In [1]: import numpy as np

In [2]: import numpy.linalg as la

In [3]: np.set_printoptions(suppress=True, linewidth=200)

In [4]: basis = np.array([[2, 5, 5, 4, 4],
   ...:     [5, 1, 5, 2, 0],
   ...:     [4, 1, 5, 2, 5],
   ...:     [1, 0, 2, 1, 5],
   ...:     [2, 5, 5, 0, 5]])

In [5]: rng = np.random.default_rng(79516)

In [6]: m1 = (rng.random((12, 5)) < 0.25) @ basis

In [7]: print(m1)
[[ 1  0  2  1  5]
 [ 5  1  5  2  0]
 [ 4  1  5  2  5]
 [ 1  0  2  1  5]
 [ 0  0  0  0  0]
 [10  2 12  5 10]
 [ 0  0  0  0  0]
 [ 6  6 10  6  9]
 [14 12 22  9 19]
 [ 4 10 10  4  9]
 [ 3  5  7  1 10]
 [ 4  1  5  2  5]]

In [8]: # row 3 repeats row 0

In [9]: def softmax(z):
   ...:     e = np.exp(z - z.max(axis=-1, keepdims=True))
   ...:     return e / e.sum(axis=-1, keepdims=True)
   ...: 

In [10]: print(softmax(10 * m1[6]))
[0.2 0.2 0.2 0.2 0.2]

In [11]: print(softmax(m1[6] + -1))
[0.2 0.2 0.2 0.2 0.2]

In [12]: print(np.round(softmax(m1).sum(axis=1), 3))
[1. 1. 1. 1. 1. 1. 1. 1. 1. 1. 1. 1.]

In [13]: scores = m1 @ m1.T / np.sqrt(5)

In [14]: print(np.round(softmax(scores)[6] @ m1, 3))
[4.333 3.167 6.667 2.75  6.417]

In [15]: print(np.round(softmax(scores + np.triu(np.full(scores.shape, -np.inf), 1)), 3) + 0)
[[1.    0.    0.    0.    0.    0.    0.    0.    0.    0.    0.    0.   ]
 [0.    1.    0.    0.    0.    0.    0.    0.    0.    0.    0.    0.   ]
 [0.    0.    1.    0.    0.    0.    0.    0.    0.    0.    0.    0.   ]
 [0.011 0.    0.978 0.011 0.    0.    0.    0.    0.    0.    0.    0.   ]
 [0.2   0.2   0.2   0.2   0.2   0.    0.    0.    0.    0.    0.    0.   ]
 [0.    0.    0.    0.    0.    1.    0.    0.    0.    0.    0.    0.   ]
 [0.143 0.143 0.143 0.143 0.143 0.143 0.143 0.    0.    0.    0.    0.   ]
 [0.    0.    0.    0.    0.    1.    0.    0.    0.    0.    0.    0.   ]
 [0.    0.    0.    0.    0.    0.    0.    0.    1.    0.    0.    0.   ]
 [0.    0.    0.    0.    0.    0.    0.    0.    1.    0.    0.    0.   ]
 [0.    0.    0.    0.    0.    0.    0.    0.    1.    0.    0.    0.   ]
 [0.    0.    0.    0.    0.    0.    0.    0.    1.    0.    0.    0.   ]]

In [16]: print(softmax(scores).round(6).argmax(axis=1))
[8 8 8 8 0 8 0 8 8 8 8 8]

In [17]: K = np.load("dump.npy")

In [18]: print(K)
[[ 0  1  2  0  7  7  1  1  3]
 [ 1  0  5  8  4  4  4  4  0]
 [ 2  0  8  9  9  8  9  5  0]
 [ 4  5  5  2  0  1  6  0 15]
 [ 3  5  5  9  9  0  7  7 15]]

In [19]: print(round(float(la.norm(K[0], 1)), 3), np.round(la.norm(K[0], np.inf), 3))
22.0 7.0

In [20]: print(round(float(la.norm(K, 2)), 3))
33.53

In [21]: print(np.round(la.norm(K[0] - K[2]), 3))
14.697

In [22]: print(la.norm(K, axis=1).argmax())
4

In [23]: print(np.round(la.norm(K, "nuc"), 3))
67.788

In [24]: print(K[0] @ K[2])
149

In [25]: print(round(la.norm(K, 1), 3), round(float(la.norm(K, np.inf)), 3))
33.0 60.0

In [26]: print(round(float(la.norm(K) ** 2 / la.norm(K, 2) ** 2), 3))
1.373

In [27]: print(np.round(la.norm(K, axis=0), 3))
[ 5.477  7.141 11.958 15.166 15.067 11.402 13.528  9.539 21.424]

In [28]: M2 = K + rng.integers(-2, 3, (5, 4)) @ rng.integers(-2, 3, (4, 9))

In [29]: print(M2)
[[ -4   2  -1   0   4   6   1   1   4]
 [  5  -3   8  10   8   5   3   2  -2]
 [  4  -8   8   4  10   8  10   8 -10]
 [ 12   5  11   0   5   3   7   2  14]
 [ -7   3  -3   8   2  -2   6   7  13]]

In [30]: print(la.matrix_rank(M2 - K, tol=1e-8))
4

In [31]: print(np.abs(M2 - K).sum(axis=1))
[13 22 30 27 33]

In [32]: print(M2 - K)
[[ -4   1  -3   0  -3  -1   0   0   1]
 [  4  -3   3   2   4   1  -1  -2  -2]
 [  2  -8   0  -5   1   0   1   3 -10]
 [  8   0   6  -2   5   2   1   2  -1]
 [-10  -2  -8  -1  -7  -2  -1   0  -2]]

In [33]: print(np.round(softmax(K).sum(axis=1), 3))
[1. 1. 1. 1. 1.]

In [34]: print(np.round(softmax(K[1] + 3), 3) + 0)
[0.001 0.    0.044 0.889 0.016 0.016 0.016 0.016 0.   ]

In [35]: print(np.round(softmax(K[1]), 3) + 0)
[0.001 0.    0.044 0.889 0.016 0.016 0.016 0.016 0.   ]

In [36]: scores = K @ K.T / np.sqrt(9)

In [37]: print(np.round(softmax(scores + np.triu(np.full(scores.shape, -np.inf), 1)), 3) + 0)
[[1. 0. 0. 0. 0.]
 [0. 1. 0. 0. 0.]
 [0. 0. 1. 0. 0.]
 [0. 0. 0. 1. 0.]
 [0. 0. 0. 0. 1.]]

In [38]: print(np.round(softmax(scores), 3) + 0)
[[0.    0.    0.982 0.    0.018]
 [0.    0.    1.    0.    0.   ]
 [0.    0.    1.    0.    0.   ]
 [0.    0.    0.    0.007 0.993]
 [0.    0.    0.    0.    1.   ]]

In [39]: M2 = K / np.sqrt((K ** 2).mean(axis=1, keepdims=True))

In [40]: print(la.matrix_rank(M2) == la.matrix_rank(K))
True

In [41]: print(M2[3].round(3))
[0.659 0.823 0.823 0.329 0.    0.165 0.988 0.    2.47 ]

In [42]: ang = np.radians(36)

In [43]: r_ = np.eye(9)

In [44]: r_[7, 7] = r_[6, 6] = np.cos(ang)

In [45]: r_[7, 6], r_[6, 7] = -np.sin(ang), np.sin(ang)

In [46]: print(r_.round(3))
[[ 1.     0.     0.     0.     0.     0.     0.     0.     0.   ]
 [ 0.     1.     0.     0.     0.     0.     0.     0.     0.   ]
 [ 0.     0.     1.     0.     0.     0.     0.     0.     0.   ]
 [ 0.     0.     0.     1.     0.     0.     0.     0.     0.   ]
 [ 0.     0.     0.     0.     1.     0.     0.     0.     0.   ]
 [ 0.     0.     0.     0.     0.     1.     0.     0.     0.   ]
 [ 0.     0.     0.     0.     0.     0.     0.809  0.588  0.   ]
 [ 0.     0.     0.     0.     0.     0.    -0.588  0.809  0.   ]
 [ 0.     0.     0.     0.     0.     0.     0.     0.     1.   ]]

In [47]: M2 = K @ r_.T

In [48]: print(np.allclose(la.norm(K, axis=1), la.norm(M2, axis=1)))
True

In [49]: print(np.round(la.svd(K, compute_uv=False), 3), np.round(la.svd(M2, compute_uv=False), 3))
[33.53  17.562  7.933  6.618  2.145] [33.53  17.562  7.933  6.618  2.145]

In [50]: print(M2.round(3))
[[ 0.     1.     2.     0.     7.     7.     1.397  0.221  3.   ]
 [ 1.     0.     5.     8.     4.     4.     5.587  0.885  0.   ]
 [ 2.     0.     8.     9.     9.     8.    10.22  -1.245  0.   ]
 [ 4.     5.     5.     2.     0.     1.     4.854 -3.527 15.   ]
 [ 3.     5.     5.     9.     9.     0.     9.778  1.549 15.   ]]

In [51]: print(np.round(np.abs(M2 - K).max(axis=0), 3))
[0.    0.    0.    0.    0.    0.    2.778 6.245 0.   ]

In [52]: data = np.array([[1, 1, -1, -1, 1, 1, -1, -1],
    ...:     [1, -1, -1, 1, 1, -1, -1, 1],
    ...:     [1, -1, -1, 1, -1, 1, 1, -1]])

In [53]: M2 = data[0, 0] * data[1:] - np.outer(data[1:, 0], data[0])

In [54]: print(M2)
[[ 0 -2  0  2  0 -2  0  2]
 [ 0 -2  0  2 -2  0  2  0]]

In [55]: print(la.matrix_rank(M2), la.matrix_rank(data))
2 3

In [56]: print(softmax(M2).sum(axis=1))
[1. 1.]

In [57]: print(np.round(softmax(10 * M2[1]), 3) + 0)
[0.  0.  0.  0.5 0.  0.  0.5 0. ]

In [58]: scores = M2 @ M2.T / np.sqrt(8)

In [59]: print(np.round(softmax(scores)[1] @ M2, 3))
[ 0.    -2.     0.     2.    -1.888 -0.112  1.888  0.112]

In [60]: print(np.round(softmax(scores + np.triu(np.full(scores.shape, -np.inf), 1)), 3))
[[1.    0.   ]
 [0.056 0.944]]

In [61]: print(softmax(scores).round(6).argmax(axis=1))
[0 1]

In [62]: print(round(la.norm(data, "nuc"), 3))
8.485

In [63]: print(np.round(la.norm(data[2] - data[0]), 3))
4.0

In [64]: print(data[2] @ data[0])
0

In [65]: print(np.round(la.norm(data, axis=0), 3))
[1.732 1.732 1.732 1.732 1.732 1.732 1.732 1.732]

In [66]: print(round(la.norm(data, 1), 3), round(la.norm(data, np.inf), 3))
3.0 8.0

In [67]: print(round(float(la.norm(data, 2)), 3))
2.828

In [68]: la.norm(data, axis=2)
AxisError: axis 2 is out of bounds for array of dimension 2


In [69]: print(round(la.norm(data) ** 2 / la.norm(data, 2) ** 2, 3))
3.0

In [70]: M2 = np.array([[0, 2], [2, -1], [0, -1], [-2, -1], [0, 0], [1, 2], [-1, 2], [-2, 2]])

In [71]: print(M2.T @ data.T)
[[ 8 -6 -2]
 [ 1  1  5]]

In [72]: print(np.einsum("ij,ij->i", data, data))
[8 8 8]

In [73]: print(np.einsum("ik,kj->ij", data, M2))
[[ 8  1]
 [-6  1]
 [-2  5]]

In [74]: print(np.einsum("ik,kj->ji", data, M2))
[[ 8 -6 -2]
 [ 1  1  5]]

In [75]: M2 @ data
ValueError: matmul: Input operand 1 has a mismatch in its core dimension 0, with gufunc signature (n?,k),(k,m?)->(n?,m?) (size 3 is different from 2)


In [76]: cov = data.T @ data

In [77]: print((data @ data.T).shape)
(3, 3)

In [78]: print(np.diag(cov))
[3 3 3 3 3 3 3 3]

In [79]: print(np.allclose(cov, cov.T))
True

In [80]: print(np.round(la.svd(data, compute_uv=False) ** 2, 3))
[8. 8. 8.]

In [81]: print(np.round(la.eigvalsh(cov)[::-1], 3) + 0)
[8. 8. 8. 0. 0. 0. 0. 0.]

In [82]: M = np.loadtxt("case5.csv", delimiter=",")

In [83]: print(M)
[[ 29.   1.  -4.  17. -22.  -9.   2.]
 [  1.  24.  11. -11.  -6.   4.  15.]
 [ -4.  11.  23.  -5.  -3.   2.   6.]
 [ 17. -11.  -5.  24.  -9.  -2.   0.]
 [-22.  -6.  -3.  -9.  25.   9.   1.]
 [ -9.   4.   2.  -2.   9.   9.   6.]
 [  2.  15.   6.   0.   1.   6.  19.]]

In [84]: U, sig, Vh = la.svd(M)

In [85]: vecs = Vh[:(sig > 1e-8).sum()]

In [86]: x = M[1] + -3 * M[0] + rng.integers(2) * np.eye(7)[4]

In [87]: print(x)
[-86.  21.  23. -62.  60.  31.   9.]

In [88]: print(np.round(np.diag(vecs.T @ vecs), 3))
[0.976 0.642 0.998 0.784 0.887 0.818 0.895]

In [89]: print(la.matrix_rank(np.vstack([M, x])))
6

In [90]: print(np.allclose(vecs.T @ vecs @ x, x))
True

In [91]: print(np.argsort(-la.norm(M, axis=0).round(6), kind="stable")[:3])
[0 4 1]

In [92]: print(round(la.norm(M, 2) / la.norm(M), 3))
0.753

In [93]: print(la.matrix_rank(M, rtol=0.1))
4

In [94]: r = la.matrix_rank(M)

In [95]: print(r)
6

In [96]: null = la.svd(M)[2][r:].T

In [97]: print(np.allclose(M @ null, 0))
True

In [98]: print([int(la.matrix_rank(np.delete(M, i, axis=0))) for i in range(7)])
[6, 6, 6, 6, 6, 6, 6]

In [99]: print(np.round(null[:, 0] / null[np.abs(null[:, 0]).round(6).argmax(), 0], 3))
[-0.259  1.    -0.078  0.776  0.561 -0.713 -0.542]

In [100]: print([int(la.matrix_rank(M[:i])) for i in range(1, len(M) + 1)])
[1, 2, 3, 4, 5, 6, 6]

In [101]: print(np.round(M @ null, 3) + 0)
[[0.]
 [0.]
 [0.]
 [0.]
 [0.]
 [0.]
 [0.]]

In [102]: A = np.loadtxt("a.csv", delimiter=",")

In [103]: print(A)
[[-1.3 -0.7 -0.2  1.6  1.6  7. ]
 [-0.3 -1.9 -0.8 -1.6  1.3 -4. ]
 [-0.9  1.1  1.2 -0.2  1.   5. ]
 [-1.2 -0.1  0.2 -0.2  1.8  7. ]
 [ 1.5  0.  -0.3  0.7  0.5 12. ]]

In [104]: M2 = A / la.norm(A, axis=1, keepdims=True)

In [105]: cov = M2 @ M2.T

In [106]: print(cov.round(3))
[[ 1.    -0.715  0.894  0.966  0.923]
 [-0.715  1.    -0.786 -0.686 -0.809]
 [ 0.894 -0.786  1.     0.955  0.89 ]
 [ 0.966 -0.686  0.955  1.     0.932]
 [ 0.923 -0.809  0.89   0.932  1.   ]]

In [107]: print((np.abs(cov) > 0.9).astype(int))
[[1 0 0 1 1]
 [0 1 0 0 0]
 [0 0 1 1 0]
 [1 0 1 1 1]
 [1 0 0 1 1]]

In [108]: print(cov[0].round(3))
[ 1.    -0.715  0.894  0.966  0.923]

In [109]: print(np.round(la.norm(M2, axis=1), 3))
[1. 1. 1. 1. 1.]

In [110]: print(np.argwhere(np.triu(np.abs(cov) > 0.95, 1)))
[[0 3]
 [2 3]]

In [111]: M2 = np.array([[6, 3, 8], [6, 6, 9], [5, 9, 3], [4, 9, 3], [0, 9, 7], [1, 6, 7]])

In [112]: print(np.vstack([A, M2.T]).shape)
(8, 6)

In [113]: print(np.round(np.einsum("ij,ij->i", A, A), 3))
[ 56.34  24.59  29.5   53.77 147.08]

In [114]: cov = A.T @ A

In [115]: print(np.round(la.eigvalsh(cov)[::-1], 3) + 0)
[288.452  12.304   6.85    3.593   0.081   0.   ]

In [116]: print(np.trace(cov), np.round((A ** 2).sum(), 3))
311.28 311.28

In [117]: print(np.round(la.svd(A, compute_uv=False) ** 2, 3))
[288.452  12.304   6.85    3.593   0.081]

In [118]: print(np.round(la.norm(A, "nuc"), 3))
25.289

In [119]: print(round(float(la.norm(A[3] - A[4])), 3))
5.92

In [120]: print(la.norm(A, axis=1).argmax())
4

In [121]: W = np.array([[-2, 2, -2, -1],
     ...:     [0, 2, -1, 0],
     ...:     [-2, 2, 0, 0],
     ...:     [1, 2, 1, 2],
     ...:     [1, 1, 2, 2],
     ...:     [0, 0, 2, 1]])

In [122]: c = np.array([0, 0, 0, 2])

In [123]: H = np.maximum(A @ W + c, 0)

In [124]: print((H > 0).mean(axis=0))
[0.8 0.6 0.8 0.8]

In [125]: basis = np.array([[2, 2], [0, 3], [1, 0], [0, 3]])

In [126]: print(W @ basis)
[[-6 -1]
 [-1  6]
 [-4  2]
 [ 3 14]
 [ 4 11]
 [ 2  3]]

In [127]: print(np.round(H @ basis, 3))
[[34.5 63.7]
 [ 3.8  3.8]
 [12.9 39.1]
 [27.1 47.4]
 [22.7 57.6]]

In [128]: J = np.loadtxt("out14.csv", delimiter=",")

In [129]: print(J)
[[1. 0. 2.]
 [2. 0. 0.]
 [2. 0. 1.]
 [2. 1. 0.]]

In [130]: O, r_ = la.qr(J)

In [131]: print(O.round(3) + 0)
[[-0.277 -0.185  0.867]
 [-0.555 -0.37  -0.495]
 [-0.555 -0.37   0.062]
 [-0.555  0.832  0.   ]]

In [132]: print(np.round(np.abs(np.diag(r_)), 3))
[3.606 0.832 1.795]

In [133]: print(np.round(O @ r_, 3) + 0)
[[1. 0. 2.]
 [2. 0. 0.]
 [2. 0. 1.]
 [2. 1. 0.]]

In [134]: print(np.round(O.T @ O, 3) + 0)
[[1. 0. 0.]
 [0. 1. 0.]
 [0. 0. 1.]]

In [135]: print(O.shape, r_.shape)
(4, 3) (3, 3)

In [136]: x = np.array([0, -2, 1])

In [137]: a = np.maximum(J @ x, 0)

In [138]: print(np.maximum(J @ (3 * x), 0))
[6. 0. 3. 0.]

In [139]: print(a)
[2. 0. 1. 0.]

In [140]: print(np.maximum(J @ x, 0) - np.maximum(-J @ x, 0))
[ 2.  0.  1. -2.]

In [141]: print(J.T @ a)
[4. 0. 5.]

In [142]: M2 = np.c_[J[:, :1] @ np.array([[-4]]), np.array([2, 1, 0, 0])]

In [143]: print(M2)
[[-4.  2.]
 [-8.  1.]
 [-8.  0.]
 [-8.  0.]]

In [144]: print(np.round(la.lstsq(J, M2[:, 0])[0], 3) + 0)
[-4.  0.  0.]

In [145]: print(np.round(la.norm(la.qr(J)[0].T @ M2, axis=0) ** 2 / ((M2 ** 2).sum(axis=0) + 1e-12), 3))
[1.    0.662]
